In [1]: import numpy as np

In [2]: np.set_printoptions(precision=2, suppress=True, linewidth=200, legacy="1.25")

In [3]: m1 = np.load("mat.npy")

In [4]: print(m1)
[[-8. -1. -4.  7.  2.  1.  4.  5.  1.]
 [-5. -8. -9.  0. -1.  0.  5.  0.  1.]
 [ 5.  6.  2.  4.  4.  4.  5.  3.  4.]
 [-8.  0. -6.  9.  3.  0.  1.  4.  4.]
 [ 7. -1.  7. -7. -2.  0.  5.  1.  3.]
 [ 0.  0.  0.  0.  0. -1.  1.  1.  1.]
 [ 0.  0.  0.  0.  0.  1.  1.  3. -1.]
 [ 0.  0.  0.  0.  0. -3. -1. -3.  2.]
 [ 0.  0.  0.  0.  0.  1. -2.  1.  3.]]

In [5]: print(np.count_nonzero(m1))
55

In [6]: np.linalg.rank(m1)
---------------------------------------------------------------------------
AttributeError                            Traceback (most recent call last)
Cell In[6], line 1
----> 1 np.linalg.rank(m1)

AttributeError: module 'numpy.linalg' has no attribute 'rank'

In [7]: print(m1.mean(axis=0))
[-1.   -0.44 -1.11  1.44  0.67  0.33  2.11  1.67  2.  ]

In [8]: print(m1.sum(axis=1))
[  7. -17.  37.   7.  13.   2.   4.  -5.   3.]

In [9]: def softmax(z):
   ...:     e = np.exp(z - z.max(axis=-1, keepdims=True))
   ...:     return e / e.sum(axis=-1, keepdims=True)
   ...: 

In [10]: print(softmax(m1[2]))
[0.16 0.43 0.01 0.06 0.06 0.06 0.16 0.02 0.06]

In [11]: print(np.round(softmax(10 * m1[2]), 2) + 0)
[0. 1. 0. 0. 0. 0. 0. 0. 0.]

In [12]: print(softmax(m1).sum(axis=1))
[1. 1. 1. 1. 1. 1. 1. 1. 1.]

In [13]: print(softmax(m1[2] + -2))
[0.16 0.43 0.01 0.06 0.06 0.06 0.16 0.02 0.06]

In [14]: scores = m1 @ m1.T / np.sqrt(9)

In [15]: print(softmax(scores)[2] @ m1)
[5. 6. 2. 4. 4. 4. 5. 3. 4.]

In [16]: other = m1[0, 0] * m1[1:] - np.outer(m1[1:, 0], m1[0])

In [17]: print(other)
[[  0.  59.  52.  35.  18.   5. -20.  25.  -3.]
 [  0. -43.   4. -67. -42. -37. -60. -49. -37.]
 [  0.  -8.  16. -16.  -8.   8.  24.   8. -24.]
 [  0.  15. -28.   7.   2.  -7. -68. -43. -31.]
 [  0.   0.   0.  -0.  -0.   8.  -8.  -8.  -8.]
 [  0.   0.   0.  -0.  -0.  -8.  -8. -24.   8.]
 [  0.   0.   0.  -0.  -0.  24.   8.  24. -16.]
 [  0.   0.   0.  -0.  -0.  -8.  16.  -8. -24.]]

In [18]: print(np.linalg.matrix_rank(other), np.linalg.matrix_rank(m1))
8 9

In [19]: print(m1[:, 0] / m1[0, 0])
[ 1.    0.62 -0.62  1.   -0.88 -0.   -0.   -0.   -0.  ]

In [20]: print(np.flatnonzero(~other.round(6).any(axis=1)))
[]

In [21]: q, V = np.linalg.qr(m1[:, :3])[0], np.linalg.qr(m1[:, 3:])[0]

In [22]: sv = np.linalg.svd(q.T @ V, compute_uv=False)

In [23]: print((sv > 0.9).sum())
2

In [24]: print(np.round(np.linalg.norm(q @ q.T - V @ V.T, 2), 2))
1.0

In [25]: print(sv)
[1.   1.   0.78]

In [26]: E = np.load("out4.npy")

In [27]: print(E)
[[ 0.46 -0.11 -0.32 -0.75 -0.32]
 [-0.11  0.98 -0.06 -0.15 -0.06]
 [-0.32 -0.06  0.81 -0.45 -0.19]
 [-0.75 -0.15 -0.45 -0.05 -0.45]
 [-0.32 -0.06 -0.19 -0.45  0.81]]

In [28]: rng = np.random.default_rng(7404)

In [29]: lab = rng.permutation(9)

In [30]: print(lab)
[6 1 4 5 0 7 2 3 8]

In [31]: other = m1[lab][:, lab]

In [32]: print(np.allclose(other, m1))
False

In [33]: print(np.sort(np.abs(np.linalg.eigvals(other))))
[1.42 1.42 1.74 1.74 2.77 3.35 3.57 6.91 6.91]

In [34]: print(round(np.linalg.det(other), 2), round(float(np.linalg.det(m1[lab])), 2))
9576.0 -9576.0

In [35]: print(other)
[[ 1.  0.  0.  1.  0.  3.  0.  0. -1.]
 [ 5. -8. -1.  0. -5.  0. -9.  0.  1.]
 [ 5. -1. -2.  0.  7.  1.  7. -7.  3.]
 [ 1.  0.  0. -1.  0.  1.  0.  0.  1.]
 [ 4. -1.  2.  1. -8.  5. -4.  7.  1.]
 [-1.  0.  0. -3.  0. -3.  0.  0.  2.]
 [ 5.  6.  4.  4.  5.  3.  2.  4.  4.]
 [ 1.  0.  3.  0. -8.  4. -6.  9.  4.]
 [-2.  0.  0.  1.  0.  1.  0.  0.  3.]]

In [36]: print(np.trace(other))
-7.0
